% ipython --no-banner

In [1]: import numpy as np

In [2]: np.set_printoptions(suppress=True, linewidth=140)

In [3]: rnd = lambda a: np.round(a, 2) + 0

In [4]: feats = np.load("out16.npy")

In [5]: print(feats)
[[ 24 -15  15  -8  10]
 [-15  23  -2   9 -20]
 [ 15  -2  20  -5   3]
 [ -8   9  -5  15   0]
 [ 10 -20   3   0  30]]

In [6]: # equal to its transpose

In [7]: vals, vecs = np.linalg.eigh(feats)

In [8]: np.abs(vecs[:, -1]).round(6).argmax()
Out[8]: np.int64(1)

In [9]: rnd(vecs.T @ vecs)
Out[9]: 
array([[1., 0., 0., 0., 0.],
       [0., 1., 0., 0., 0.],
       [0., 0., 1., 0., 0.],
       [0., 0., 0., 1., 0.],
       [0., 0., 0., 0., 1.]])

In [10]: rnd(vals)
Out[10]: array([ 0.28,  5.9 , 15.49, 28.71, 61.62])

In [11]: print(rnd(np.abs(vecs[:, -1])))
[0.52 0.55 0.28 0.23 0.54]

In [12]: print(rnd(np.linalg.eigvalsh(feats + 5 * np.eye(5))))
[ 5.28 10.9  20.49 33.71 66.62]

In [13]: rnd(vals.sum()), np.trace(feats)
Out[13]: (np.float64(112.0), np.int64(112))

In [14]: out = np.array([[6, 6], [3, 8]])

In [15]: Z = np.kron(out, feats)

In [16]: np.linalg.matrix_rank(Z)
Out[16]: np.int64(10)

In [17]: rnd(np.linalg.norm(Z, 2)), rnd(np.linalg.norm(out, 2) * np.linalg.norm(feats, 2))
Out[17]: (np.float64(725.17), np.float64(725.17))

In [18]: def softmax(z):
    ...:     e = np.exp(z - z.max(axis=-1, keepdims=True))
    ...:     return e / e.sum(axis=-1, keepdims=True)
    ...: 

In [19]: rnd(softmax(feats[0] + -1))
Out[19]: array([1., 0., 0., 0., 0.])

In [20]: S = feats @ feats.T / np.sqrt(5)

In [21]: softmax(S)[0] @ feats
Out[21]: array([ 24., -15.,  15.,  -8.,  10.])

In [22]: print(rnd(softmax(S)))
[[1. 0. 0. 0. 0.]
 [0. 1. 0. 0. 0.]
 [1. 0. 0. 0. 0.]
 [0. 1. 0. 0. 0.]
 [0. 0. 0. 0. 1.]]

In [23]: softmax(S).round(6).argmax(axis=1)
Out[23]: array([0, 1, 0, 1, 4])

In [24]: X = np.loadtxt("x.csv", delimiter=",")

In [25]: X
Out[25]: 
array([[ 0.78, -0.96, -0.86, -1.  ,  0.81],
       [ 0.92, -0.98, -0.97, -1.  ,  0.89],
       [-0.72,  0.48,  0.86,  0.16, -0.27],
       [-1.  ,  0.99,  1.  ,  1.  , -0.91],
       [-0.95,  0.93,  0.99,  0.96, -0.73],
       [ 0.97, -0.96, -0.99, -0.99,  0.79],
       [ 0.99, -0.98, -1.  , -0.99,  0.87],
       [-0.98,  0.95,  1.  ,  0.95, -0.76],
       [ 1.  , -0.98, -1.  , -0.93,  0.84],
       [-0.98,  0.97,  1.  ,  0.98, -0.81],
       [ 0.16, -0.49, -0.16, -0.87,  0.31],
       [ 0.99, -0.9 , -1.  , -0.2 ,  0.65],
       [-0.83,  0.89,  0.92,  0.98, -0.66],
       [-0.08,  0.66,  0.  ,  0.98, -0.45],
       [ 0.98, -0.69, -1.  ,  0.78,  0.4 ],
       [ 0.29, -0.71, -0.31, -0.97,  0.48],
       [ 0.66, -0.52, -0.81, -0.45,  0.31],
       [-0.96,  0.77,  0.99, -0.06, -0.49],
       [-0.73,  0.62,  0.86,  0.62, -0.38],
       [ 0.94, -0.8 , -0.98, -0.57,  0.54],
       [-0.9 ,  0.62,  0.97, -0.09, -0.36],
       [-0.85, -0.02,  0.96, -0.96,  0.06],
       [ 0.98, -0.81, -1.  ,  0.21,  0.54],
       [ 1.  , -1.  , -1.  , -1.  ,  0.95],
       [-0.63,  0.78,  0.74,  0.96, -0.54]])

In [26]: out = np.c_[X[:, :1] @ np.array([[5]]), np.array([-3, 2, 1, -1, 1, -3, -1, -2, 0, -3, -2, 0, -1, 2, -2, 2, 2, -3, 1, 3, -3, 0, -2, 2, 0])]

In [27]: rnd(out)
Out[27]: 
array([[ 3.9 , -3.  ],
       [ 4.6 ,  2.  ],
       [-3.6 ,  1.  ],
       [-5.  , -1.  ],
       [-4.75,  1.  ],
       [ 4.85, -3.  ],
       [ 4.95, -1.  ],
       [-4.9 , -2.  ],
       [ 5.  ,  0.  ],
       [-4.9 , -3.  ],
       [ 0.8 , -2.  ],
       [ 4.95,  0.  ],
       [-4.15, -1.  ],
       [-0.4 ,  2.  ],
       [ 4.9 , -2.  ],
       [ 1.45,  2.  ],
       [ 3.3 ,  2.  ],
       [-4.8 , -3.  ],
       [-3.65,  1.  ],
       [ 4.7 ,  3.  ],
       [-4.5 , -3.  ],
       [-4.25,  0.  ],
       [ 4.9 , -2.  ],
       [ 5.  ,  2.  ],
       [-3.15,  0.  ]])

In [28]: np.linalg.matrix_rank(out)
Out[28]: np.int64(2)

In [29]: np.linalg.matrix_rank(np.c_[X, out])
Out[29]: np.int64(6)

In [30]: rng = np.random.default_rng(2000)

In [31]: idx = rng.permutation(5)

In [32]: out = X[:, idx] * rng.choice([-1, 1], 5)

In [33]: out
Out[33]: 
array([[ 1.  ,  0.96,  0.86,  0.78, -0.81],
       [ 1.  ,  0.98,  0.97,  0.92, -0.89],
       [-0.16, -0.48, -0.86, -0.72,  0.27],
       [-1.  , -0.99, -1.  , -1.  ,  0.91],
       [-0.96, -0.93, -0.99, -0.95,  0.73],
       [ 0.99,  0.96,  0.99,  0.97, -0.79],
       [ 0.99,  0.98,  1.  ,  0.99, -0.87],
       [-0.95, -0.95, -1.  , -0.98,  0.76],
       [ 0.93,  0.98,  1.  ,  1.  , -0.84],
       [-0.98, -0.97, -1.  , -0.98,  0.81],
       [ 0.87,  0.49,  0.16,  0.16, -0.31],
       [ 0.2 ,  0.9 ,  1.  ,  0.99, -0.65],
       [-0.98, -0.89, -0.92, -0.83,  0.66],
       [-0.98, -0.66, -0.  , -0.08,  0.45],
       [-0.78,  0.69,  1.  ,  0.98, -0.4 ],
       [ 0.97,  0.71,  0.31,  0.29, -0.48],
       [ 0.45,  0.52,  0.81,  0.66, -0.31],
       [ 0.06, -0.77, -0.99, -0.96,  0.49],
       [-0.62, -0.62, -0.86, -0.73,  0.38],
       [ 0.57,  0.8 ,  0.98,  0.94, -0.54],
       [ 0.09, -0.62, -0.97, -0.9 ,  0.36],
       [ 0.96,  0.02, -0.96, -0.85, -0.06],
       [-0.21,  0.81,  1.  ,  0.98, -0.54],
       [ 1.  ,  1.  ,  1.  ,  1.  , -0.95],
       [-0.96, -0.78, -0.74, -0.63,  0.54]])

In [34]: left, _, Vt = np.linalg.svd(X.T @ out)

In [35]: rnd(np.linalg.lstsq(X, out)[0])
Out[35]: 
array([[ 0.,  0.,  0.,  1.,  0.],
       [ 0., -1.,  0.,  0.,  0.],
       [ 0.,  0., -1.,  0.,  0.],
       [-1.,  0.,  0.,  0.,  0.],
       [ 0.,  0.,  0.,  0., -1.]])

In [36]: rnd(left @ Vt)
Out[36]: 
array([[ 0.,  0.,  0.,  1.,  0.],
       [ 0., -1.,  0.,  0.,  0.],
       [ 0.,  0., -1.,  0.,  0.],
       [-1.,  0.,  0.,  0.,  0.],
       [ 0.,  0.,  0.,  0., -1.]])

In [37]: idx
Out[37]: array([3, 1, 2, 0, 4])
